% ipython --no-banner

In [1]: import numpy as np

In [2]: np.set_printoptions(precision=1, suppress=True, linewidth=120, floatmode="fixed")

In [3]: X = np.loadtxt("out5.csv", delimiter=",")

In [4]: X
Out[4]: 
array([[6.0, 9.0, 6.0, 9.0, 6.0, 9.0],
       [1.0, 9.0, 1.0, 9.0, 1.0, 9.0],
       [5.0, 9.0, 5.0, 9.0, 5.0, 9.0],
       [6.0, 9.0, 6.0, 9.0, 6.0, 9.0],
       [1.0, 9.0, 1.0, 9.0, 1.0, 9.0],
       [5.0, 9.0, 5.0, 9.0, 5.0, 9.0]])

In [5]: X @ X
Out[5]: 
array([[180.0, 405.0, 180.0, 405.0, 180.0, 405.0],
       [120.0, 270.0, 120.0, 270.0, 120.0, 270.0],
       [168.0, 378.0, 168.0, 378.0, 168.0, 378.0],
       [180.0, 405.0, 180.0, 405.0, 180.0, 405.0],
       [120.0, 270.0, 120.0, 270.0, 120.0, 270.0],
       [168.0, 378.0, 168.0, 378.0, 168.0, 378.0]])

In [6]: (X - X.T) / 2
Out[6]: 
array([[ 0.0,  4.0,  0.5,  1.5,  2.5,  2.0],
       [-4.0,  0.0, -4.0,  0.0, -4.0,  0.0],
       [-0.5,  4.0,  0.0,  1.5,  2.0,  2.0],
       [-1.5,  0.0, -1.5,  0.0, -1.5,  0.0],
       [-2.5,  4.0, -2.0,  1.5,  0.0,  2.0],
       [-2.0,  0.0, -2.0,  0.0, -2.0,  0.0]])

In [7]: np.trace(X)
Out[7]: np.float64(39.0)

In [8]: np.round(np.linalg.det(X), 1)
Out[8]: np.float64(0.0)

In [9]: (X + X.T) / 2
Out[9]: 
array([[6.0, 5.0, 5.5, 7.5, 3.5, 7.0],
       [5.0, 9.0, 5.0, 9.0, 5.0, 9.0],
       [5.5, 5.0, 5.0, 7.5, 3.0, 7.0],
       [7.5, 9.0, 7.5, 9.0, 7.5, 9.0],
       [3.5, 5.0, 3.0, 7.5, 1.0, 7.0],
       [7.0, 9.0, 7.0, 9.0, 7.0, 9.0]])

In [10]: np.linalg.matrix_power(X, 3)
Out[10]: 
array([[ 7020.0, 15795.0,  7020.0, 15795.0,  7020.0, 15795.0],
       [ 4680.0, 10530.0,  4680.0, 10530.0,  4680.0, 10530.0],
       [ 6552.0, 14742.0,  6552.0, 14742.0,  6552.0, 14742.0],
       [ 7020.0, 15795.0,  7020.0, 15795.0,  7020.0, 15795.0],
       [ 4680.0, 10530.0,  4680.0, 10530.0,  4680.0, 10530.0],
       [ 6552.0, 14742.0,  6552.0, 14742.0,  6552.0, 14742.0]])

In [11]: Uu, sv, Vt = np.linalg.svd(X)

In [12]: vecs = Vt[:(sv > 1e-8).sum()]

In [13]: rng = np.random.default_rng(500)

In [14]: vec = X[2] + 2 * X[5] + rng.integers(2) * np.eye(6)[2]

In [15]: vec
Out[15]: array([15.0, 27.0, 16.0, 27.0, 15.0, 27.0])

In [16]: np.linalg.matrix_rank(np.vstack([X, vec]))
Out[16]: np.int64(3)

In [17]: np.round(vecs.T @ vecs, 1) + 0
Out[17]: 
array([[0.3, 0.0, 0.3, 0.0, 0.3, 0.0],
       [0.0, 0.3, 0.0, 0.3, 0.0, 0.3],
       [0.3, 0.0, 0.3, 0.0, 0.3, 0.0],
       [0.0, 0.3, 0.0, 0.3, 0.0, 0.3],
       [0.3, 0.0, 0.3, 0.0, 0.3, 0.0],
       [0.0, 0.3, 0.0, 0.3, 0.0, 0.3]])

In [18]: [round(float(x), 1) for x in np.linalg.svd(X, compute_uv=False)[:3]]
Out[18]: [42.0, 8.3, 0.0]

In [19]: np.linalg.matrix_rank(X, rtol=0.1)
Out[19]: np.int64(2)

In [20]: np.linalg.cond(X) > 100
Out[20]: np.True_

In [21]: vec = np.array([2, 1, -1, -2, 2, 0])

In [22]: X @ np.ones(6)
Out[22]: array([45.0, 30.0, 42.0, 45.0, 30.0, 42.0])

In [23]: X @ np.eye(6)[0]
Out[23]: array([6.0, 1.0, 5.0, 6.0, 1.0, 5.0])

In [24]: X @ (2 * vec)
Out[24]: array([ 18.0, -12.0,  12.0,  18.0, -12.0,  12.0])

In [25]: np.linalg.norm(X @ vec) <= np.linalg.norm(X, 2) * np.linalg.norm(vec) + 1e-9
Out[25]: np.True_

In [26]: (X @ vec).argmax()
Out[26]: np.int64(0)
